% ipython --no-banner

In [1]: import numpy as np

In [2]: np.set_printoptions(suppress=True, linewidth=100)

In [3]: F = np.loadtxt("m.csv", delimiter=",")

In [4]: F.round(2)
Out[4]: 
array([[-0.36, -0.18, -0.73,  0.69,  1.68],
       [-1.55, -1.01, -0.35,  0.19, -0.66],
       [ 0.48,  0.48, -1.25,  1.12, -0.85],
       [ 0.59, -0.75, -1.21, -1.27,  0.04],
       [ 0.95, -1.47,  0.54,  0.8 , -0.04]])

In [5]: blk = np.stack([F, 4 * F, F[::-1]])

In [6]: print(np.round(np.linalg.det(blk), 2))
[   32. 32768.    32.]

In [7]: print(np.round(np.einsum("bij,cij->bc", blk, blk), 2))
[[ 20.  80.   4.]
 [ 80. 320.  16.]
 [  4.  16.  20.]]

In [8]: round(float(np.linalg.det(F[::-1])), 2)
Out[8]: 32.0

In [9]: round(float(np.einsum("ij,ji->", F, F)), 2)
Out[9]: 5.95

In [10]: round(float(np.linalg.det(F.T)), 2)
Out[10]: 32.0

In [11]: round(float(np.einsum("ii->", F)), 2)
Out[11]: -3.93

In [12]: round(float(np.linalg.eigvals(F).sum().real), 2)
Out[12]: -3.93

In [13]: round(float(np.linalg.det(2 * F)), 2), round(float(np.linalg.det(F)), 2)
Out[13]: (1024.0, 32.0)

In [14]: x = np.array([0, 3, 2, 1, 0])

In [15]: h = np.maximum(F @ x, 0)

In [16]: print(np.round(F * (h > 1e-9)[:, None], 2))
[[-0.   -0.   -0.    0.    0.  ]
 [-0.   -0.   -0.    0.   -0.  ]
 [ 0.48  0.48 -1.25  1.12 -0.85]
 [ 0.   -0.   -0.   -0.    0.  ]
 [ 0.   -0.    0.    0.   -0.  ]]

In [17]: np.round(F.T @ h, 2)
Out[17]: array([ 0.02,  0.02, -0.04,  0.04, -0.03])

In [18]: np.round(np.maximum(F @ (3 * x), 0), 2)
Out[18]: array([0. , 0. , 0.1, 0. , 0. ])

In [19]: np.round(np.maximum(F @ x, 0) - np.maximum(-F @ x, 0), 2)
Out[19]: array([-1.31, -3.53,  0.03, -5.95, -2.53])

In [20]: np.flatnonzero(h > 1e-9)
Out[20]: array([2])

In [21]: E = np.load("x.npy")

In [22]: E
Out[22]: 
array([[-2,  3,  3,  3,  2],
       [ 0, -2,  2,  1,  1],
       [ 0,  0,  3,  1,  0],
       [ 0,  0,  0,  3,  1],
       [ 0,  0,  0,  0,  1]])

In [23]: # triangular, det is the product of the diagonal

In [24]: hat = np.triu(np.array([[-3, -2, 5, -3, -3],
    ...:     [-1, -5, 4, 0, -1],
    ...:     [3, -4, -4, 0, -4],
    ...:     [0, -3, -1, 4, 1],
    ...:     [-3, -4, -5, 3, -1]]), 1) + np.eye(5)

In [25]: A2 = hat @ E @ np.linalg.inv(hat)

In [26]: hat @ E - E @ hat
Out[26]: 
array([[  0.,   0.,   9., -12.,  -2.],
       [  0.,   0.,  20.,   4.,   4.],
       [  0.,   0.,   0.,   0.,   7.],
       [  0.,   0.,   0.,   0.,  -2.],
       [  0.,   0.,   0.,   0.,   0.]])

In [27]: np.linalg.matrix_rank(A2)
Out[27]: np.int64(5)

In [28]: print(round(float(np.linalg.det(A2)), 2))
36.0

In [29]: np.trace(A2), np.trace(E)
Out[29]: (np.float64(3.0), np.int64(3))

In [30]: A2 = E / np.linalg.norm(E, axis=1, keepdims=True)

In [31]: gram = A2 @ A2.T

In [32]: gram.round(2)
Out[32]: 
array([[1.  , 0.27, 0.64, 0.59, 0.34],
       [0.27, 1.  , 0.7 , 0.4 , 0.32],
       [0.64, 0.7 , 1.  , 0.3 , 0.  ],
       [0.59, 0.4 , 0.3 , 1.  , 0.32],
       [0.34, 0.32, 0.  , 0.32, 1.  ]])

In [33]: (np.abs(gram) > 0.9).astype(int)
Out[33]: 
array([[1, 0, 0, 0, 0],
       [0, 1, 0, 0, 0],
       [0, 0, 1, 0, 0],
       [0, 0, 0, 1, 0],
       [0, 0, 0, 0, 1]])

In [34]: np.round(np.degrees(np.arccos(np.clip(gram[1, 0], -1, 1))), 2)
Out[34]: np.float64(74.5)

In [35]: np.argwhere(np.triu(np.abs(gram) > 0.95, 1))
Out[35]: array([], shape=(0, 2), dtype=int64)

In [36]: (gram - 2 * np.eye(5)).round(6).argmax(axis=1)
Out[36]: array([2, 2, 1, 0, 0])

In [37]: ev, vecs = np.linalg.eig(gram)

In [38]: print(np.round(np.sort(np.linalg.eigvals(gram @ gram)), 2) + 0)
[0.   0.28 0.61 1.12 6.76]

In [39]: np.round(np.sort(np.linalg.eigvals(gram.T)), 2)
Out[39]: array([0.03, 0.53, 0.78, 1.06, 2.6 ])

In [40]: X = np.load("arr.npy")

In [41]: print(X.round(2))
[[-0.77  0.21 -0.59 -0.07 -0.1 ]
 [ 0.   -0.58 -0.04 -0.32 -0.74]
 [ 0.41 -0.33 -0.7  -0.26  0.41]
 [ 0.47  0.68 -0.28 -0.12 -0.47]
 [-0.12  0.19  0.3  -0.9   0.22]]

In [42]: x = np.array([7, 1, 2, 6, 6])

In [43]: 5 - np.linalg.matrix_rank(X - np.eye(5), tol=1e-8)
Out[43]: np.int64(1)

In [44]: print(np.round(np.abs(np.linalg.eigvals(X)), 2))
[1. 1. 1. 1. 1.]

In [45]: round(np.linalg.norm(x), 2), round(np.linalg.norm(X @ x), 2)
Out[45]: (np.float64(11.22), np.float64(11.22))

In [46]: gram = X.T @ X

In [47]: np.allclose(gram, gram.T)
Out[47]: True

In [48]: np.round(np.diag(gram), 2)
Out[48]: array([1., 1., 1., 1., 1.])

In [49]: gram.round(2) + 0
Out[49]: 
array([[1., 0., 0., 0., 0.],
       [0., 1., 0., 0., 0.],
       [0., 0., 1., 0., 0.],
       [0., 0., 0., 1., 0.],
       [0., 0., 0., 0., 1.]])

In [50]: np.linalg.matrix_rank(gram)
Out[50]: np.int64(5)

In [51]: np.round(np.linalg.svd(X, compute_uv=False) ** 2, 2)
Out[51]: array([1., 1., 1., 1., 1.])

In [52]: data = np.loadtxt("test12.csv", delimiter=",")

In [53]: print(data)
[[0. 2. 0.]
 [2. 0. 0.]
 [0. 0. 3.]]

In [54]: rng = np.random.default_rng(48)

In [55]: idx = rng.permutation(3)

In [56]: idx
Out[56]: array([2, 0, 1])

In [57]: A2 = data[idx][:, idx]

In [58]: np.allclose(A2, data)
Out[58]: False

In [59]: np.diag(A2)
Out[59]: array([3., 0., 0.])

In [60]: np.round(np.linalg.det(A2), 2), np.round(np.linalg.det(data[idx]), 2)
Out[60]: (np.float64(-12.0), np.float64(-12.0))

In [61]: t = np.radians(36)

In [62]: r_ = np.eye(3)

In [63]: r_[2, 2] = r_[1, 1] = np.cos(t)

In [64]: r_[2, 1], r_[1, 2] = -np.sin(t), np.sin(t)

In [65]: print(r_.round(2))
[[ 1.    0.    0.  ]
 [ 0.    0.81  0.59]
 [ 0.   -0.59  0.81]]

In [66]: A2 = data @ r_.T

In [67]: print(np.allclose(np.linalg.norm(data, axis=1), np.linalg.norm(A2, axis=1)))
True

In [68]: print(np.round(np.linalg.det(r_), 2), round(np.trace(r_), 2))
1.0 2.62

In [69]: np.round(np.linalg.svd(data, compute_uv=False), 2), np.round(np.linalg.svd(A2, compute_uv=False), 2)
Out[69]: (array([3., 2., 2.]), array([3., 2., 2.]))

In [70]: print(np.round(np.abs(A2 - data).max(axis=0), 2))
[0.   1.76 1.18]

In [71]: M = np.loadtxt("block19.csv", delimiter=",")

In [72]: M.round(2)
Out[72]: 
array([[ 0.5 ,  0.  ,  0.87,  0.  ,  0.  ],
       [ 0.  ,  1.  ,  0.  ,  0.  ,  0.  ],
       [-0.87,  0.  ,  0.5 ,  0.  ,  0.  ],
       [ 0.  ,  0.  ,  0.  ,  1.  ,  0.  ],
       [ 0.  ,  0.  ,  0.  ,  0.  ,  1.  ]])

In [73]: # columns are unit length and at right angles

In [74]: A2 = np.array([[2, -2], [-1, 3]])

In [75]: basis = np.kron(A2, M)

In [76]: np.round(np.linalg.norm(basis, 2), 2), round(np.linalg.norm(A2, 2) * np.linalg.norm(M, 2), 2)
Out[76]: (np.float64(4.13), np.float64(4.13))

In [77]: basis.round(2)
Out[77]: 
array([[ 1.  ,  0.  ,  1.73,  0.  ,  0.  , -1.  , -0.  , -1.73, -0.  , -0.  ],
       [ 0.  ,  2.  ,  0.  ,  0.  ,  0.  , -0.  , -2.  , -0.  , -0.  , -0.  ],
       [-1.73,  0.  ,  1.  ,  0.  ,  0.  ,  1.73, -0.  , -1.  , -0.  , -0.  ],
       [ 0.  ,  0.  ,  0.  ,  2.  ,  0.  , -0.  , -0.  , -0.  , -2.  , -0.  ],
       [ 0.  ,  0.  ,  0.  ,  0.  ,  2.  , -0.  , -0.  , -0.  , -0.  , -2.  ],
       [-0.5 , -0.  , -0.87, -0.  , -0.  ,  1.5 ,  0.  ,  2.6 ,  0.  ,  0.  ],
       [-0.  , -1.  , -0.  , -0.  , -0.  ,  0.  ,  3.  ,  0.  ,  0.  ,  0.  ],
       [ 0.87, -0.  , -0.5 , -0.  , -0.  , -2.6 ,  0.  ,  1.5 ,  0.  ,  0.  ],
       [-0.  , -0.  , -0.  , -1.  , -0.  ,  0.  ,  0.  ,  0.  ,  3.  ,  0.  ],
       [-0.  , -0.  , -0.  , -0.  , -1.  ,  0.  ,  0.  ,  0.  ,  0.  ,  3.  ]])

In [78]: np.linalg.matrix_rank(basis)
Out[78]: np.int64(10)

In [79]: x = np.array([-6, 7, 9, 8, 7])

In [80]: target = M @ x

In [81]: print(target.round(2))
[4.79 7.   9.7  8.   7.  ]

In [82]: np.round(np.linalg.solve(M, M[:, 2]), 2)
Out[82]: array([-0.,  0.,  1.,  0.,  0.])

In [83]: np.round(np.linalg.solve(M.T, M[0]), 2) + 0
Out[83]: array([1., 0., 0., 0., 0.])

In [84]: print(np.round(np.linalg.solve(M, -3 * target), 2))
[ 18. -21. -27. -24. -21.]

In [85]: np.round(np.linalg.svd(M, compute_uv=False), 2)
Out[85]: array([1., 1., 1., 1., 1.])

In [86]: np.round(M @ M.T, 2) + 0
Out[86]: 
array([[1., 0., 0., 0., 0.],
       [0., 1., 0., 0., 0.],
       [0., 0., 1., 0., 0.],
       [0., 0., 0., 1., 0.],
       [0., 0., 0., 0., 1.]])

In [87]: M[:, 4] @ M[:, 0]
Out[87]: np.float64(0.0)

In [88]: np.round(np.linalg.norm(M, axis=0), 2)
Out[88]: array([1., 1., 1., 1., 1.])

In [89]: print((np.linalg.matrix_power((M != 0) + (M.T != 0) + np.eye(5), 5) > 0).astype(int))
[[1 0 1 0 0]
 [0 1 0 0 0]
 [1 0 1 0 0]
 [0 0 0 1 0]
 [0 0 0 0 1]]

In [90]: round(np.linalg.det(M), 2)
Out[90]: np.float64(1.0)

In [91]: x = np.array([2, 2, 0, 3, 2])

In [92]: np.round(np.abs(np.linalg.eigvals(M)), 2)
Out[92]: array([1., 1., 1., 1., 1.])

In [93]: print([p for p in range(1, 25) if np.allclose(np.linalg.matrix_power(M, p), np.eye(5))])
[6, 12, 18, 24]

In [94]: print(np.round(np.sort(np.abs(np.degrees(np.angle(np.linalg.eigvals(M))))), 2))
[ 0.  0.  0. 60. 60.]

In [95]: arr = np.array([[2, 2, 2, 2, 2, 2],
    ...:     [2, 1, 2, 1, 2, 1],
    ...:     [0, 0, 0, 0, 0, 0],
    ...:     [2, 2, 2, 2, 2, 2],
    ...:     [2, 1, 2, 1, 2, 1],
    ...:     [0, 0, 0, 0, 0, 0]])

In [96]: # column 2 repeats column 0

In [97]: Uu, sig, VT = np.linalg.svd(arr)

In [98]: np.argmax(sig[:-1] / (sig[1:] + 1e-6)) + 1
Out[98]: np.int64(2)

In [99]: A2 = Uu[:, :2] @ np.diag(sig[:2]) @ VT[:2]

In [100]: np.round(np.linalg.norm(arr - A2) / np.linalg.norm(arr), 2)
Out[100]: np.float64(0.0)

In [101]: W0 = np.load("data.npy")

In [102]: W0
Out[102]: 
array([[ 0., -2.,  3.],
       [-2., -3.,  6.],
       [-2., -2.,  5.]])

In [103]: x = np.array([2, -3, -3])

In [104]: target = W0 @ x

In [105]: coef, lr = np.zeros(3), 1 / np.linalg.norm(W0, 2) ** 2

In [106]: for i in range(300):
     ...:     coef -= lr * W0.T @ (W0 @ coef - target)
     ...:     if i % 50 == 0: print(i, round(np.linalg.norm(W0 @ coef - target), 2))
     ...: 
0 4.07
50 1.82
100 0.89
150 0.55
200 0.45
250 0.43

In [107]: round(np.linalg.cond(W0), 2)
Out[107]: np.float64(57.87)

In [108]: A2 = W0 / np.linalg.norm(W0, axis=1, keepdims=True)

In [109]: gram = A2 @ A2.T

In [110]: print((gram - 2 * np.eye(3)).round(6).argmax(axis=1))
[1 2 1]

In [111]: np.round(np.degrees(np.arccos(np.clip(gram[1, 0], -1, 1))), 2)
Out[111]: np.float64(18.03)

In [112]: gram[1].round(2)
Out[112]: array([0.95, 1.  , 0.99])

In [113]: np.round(np.linalg.norm(A2, axis=1), 2)
Out[113]: array([1., 1., 1.])

In [114]: (np.abs(gram) > 0.9).astype(int)
Out[114]: 
array([[1, 1, 1],
       [1, 1, 1],
       [1, 1, 1]])

In [115]: np.argwhere(np.triu(np.abs(gram) > 0.95, 1))
Out[115]: 
array([[0, 1],
       [1, 2]])

In [116]: A2 = np.array([[1, 3, 1], [1, 3, 2], [0, 2, 3]])

In [117]: np.einsum("ik,kj->ij", W0, A2)
Out[117]: 
array([[-2.,  0.,  5.],
       [-5., -3., 10.],
       [-4., -2.,  9.]])

In [118]: np.linalg.matrix_rank(np.vstack([W0, A2.T]))
Out[118]: np.int64(3)

In [119]: W0 @ A2
Out[119]: 
array([[-2.,  0.,  5.],
       [-5., -3., 10.],
       [-4., -2.,  9.]])

In [120]: print(np.einsum("ik,kj->ji", W0, A2))
[[-2. -5. -4.]
 [ 0. -3. -2.]
 [ 5. 10.  9.]]

In [121]: print(round(np.linalg.det(W0), 2))
-2.0

In [122]: np.round(np.abs(np.linalg.eigvals(W0)).max(), 2)
Out[122]: np.float64(2.0)

In [123]: print(W0 @ W0)
[[-2.  0.  3.]
 [-6.  1.  6.]
 [-6.  0.  7.]]

In [124]: np.round(np.sort(np.abs(np.linalg.eigvals(W0))), 2)
Out[124]: array([1., 1., 2.])

In [125]: print((W0 + W0.T) / 2)
[[ 0.  -2.   0.5]
 [-2.  -3.   2. ]
 [ 0.5  2.   5. ]]

In [126]: np.trace(W0)
Out[126]: np.float64(2.0)

In [127]: np.allclose(W0, W0.T)
Out[127]: False

In [128]: print(np.allclose(W0 @ W0.T, W0.T @ W0))
False
